$ ipython --no-banner

In [1]: import numpy as np

In [2]: from numpy import linalg as LA

In [3]: np.set_printoptions(precision=1, suppress=True, linewidth=200)

In [4]: m1 = np.load("m.npy")

In [5]: m1
Out[5]: 
array([[ 1, -1,  1, -1],
       [ 1,  0,  0,  0],
       [ 1,  1,  1,  1]])

In [6]: u, r1 = m1[2], m1[1]

In [7]: u @ r1
Out[7]: np.int64(1)

In [8]: u @ u
Out[8]: np.int64(4)

In [9]: pr = (u @ r1) / (u @ u) * u

In [10]: round(LA.norm(u + r1) ** 2 + LA.norm(u - r1) ** 2, 1)
Out[10]: np.float64(10.0)

In [11]: np.outer(u, r1)
Out[11]: 
array([[1, 0, 0, 0],
       [1, 0, 0, 0],
       [1, 0, 0, 0],
       [1, 0, 0, 0]])

In [12]: np.diff(m1, axis=0)
Out[12]: 
array([[ 0,  1, -1,  1],
       [ 0,  1,  1,  1]])

In [13]: np.unravel_index(np.abs(m1).argmax(), m1.shape)
Out[13]: (np.int64(0), np.int64(0))

In [14]: rng = np.random.default_rng(704)

In [15]: B = m1 + rng.integers(-2, 3, (3, 2)) @ rng.integers(-2, 3, (2, 4))

In [16]: B
Out[16]: 
array([[-3,  1,  4,  1],
       [ 7, -2, -5, -4],
       [ 5, -1, -2, -1]])

In [17]: LA.matrix_rank(B - m1, tol=1e-8)
Out[17]: np.int64(2)

In [18]: np.abs(B - m1).sum(axis=1)
Out[18]: array([11, 17, 11])

In [19]: B - m1
Out[19]: 
array([[-4,  2,  3,  2],
       [ 6, -2, -5, -4],
       [ 4, -2, -3, -2]])

In [20]: data = np.array([[12.0, 0.0, -3.0, 0.0],
    ...:     [0.0, 3.0, 0.0, 0.0],
    ...:     [-3.0, 0.0, 4.0, 0.0],
    ...:     [0.0, 0.0, 0.0, 3.0]])

In [21]: data
Out[21]: 
array([[12.,  0., -3.,  0.],
       [ 0.,  3.,  0.,  0.],
       [-3.,  0.,  4.,  0.],
       [ 0.,  0.,  0.,  3.]])

In [22]: Q, evecs = LA.qr(data[:, :3])[0], LA.qr(data[:, 3:])[0]

In [23]: sig = LA.svd(Q.T @ evecs, compute_uv=False)

In [24]: (sig > 0.9).sum()
Out[24]: np.int64(0)

In [25]: np.round(LA.norm(Q @ Q.T - evecs @ evecs.T, 2), 1)
Out[25]: np.float64(1.0)

In [26]: np.degrees(np.arccos(sig.clip(0, 1)))
Out[26]: array([90.])

In [27]: feats = np.load("layer3.npy")

In [28]: feats
Out[28]: 
array([[0, 1, 0, 0],
       [1, 0, 1, 1],
       [0, 1, 0, 1],
       [0, 1, 1, 0]])

In [29]: # symmetric

In [30]: low = LA.cholesky(data)

In [31]: low
Out[31]: 
array([[ 3.5,  0. ,  0. ,  0. ],
       [ 0. ,  1.7,  0. ,  0. ],
       [-0.9,  0. ,  1.8,  0. ],
       [ 0. ,  0. ,  0. ,  1.7]])

In [32]: LA.eigvalsh(data).min() > 0
Out[32]: np.True_

In [33]: data / np.sqrt(np.outer(np.diag(data), np.diag(data)))
Out[33]: 
array([[ 1. ,  0. , -0.4,  0. ],
       [ 0. ,  1. ,  0. ,  0. ],
       [-0.4,  0. ,  1. ,  0. ],
       [ 0. ,  0. ,  0. ,  1. ]])

In [34]: np.diag(low) ** 2
Out[34]: array([12. ,  3. ,  3.2,  3. ])
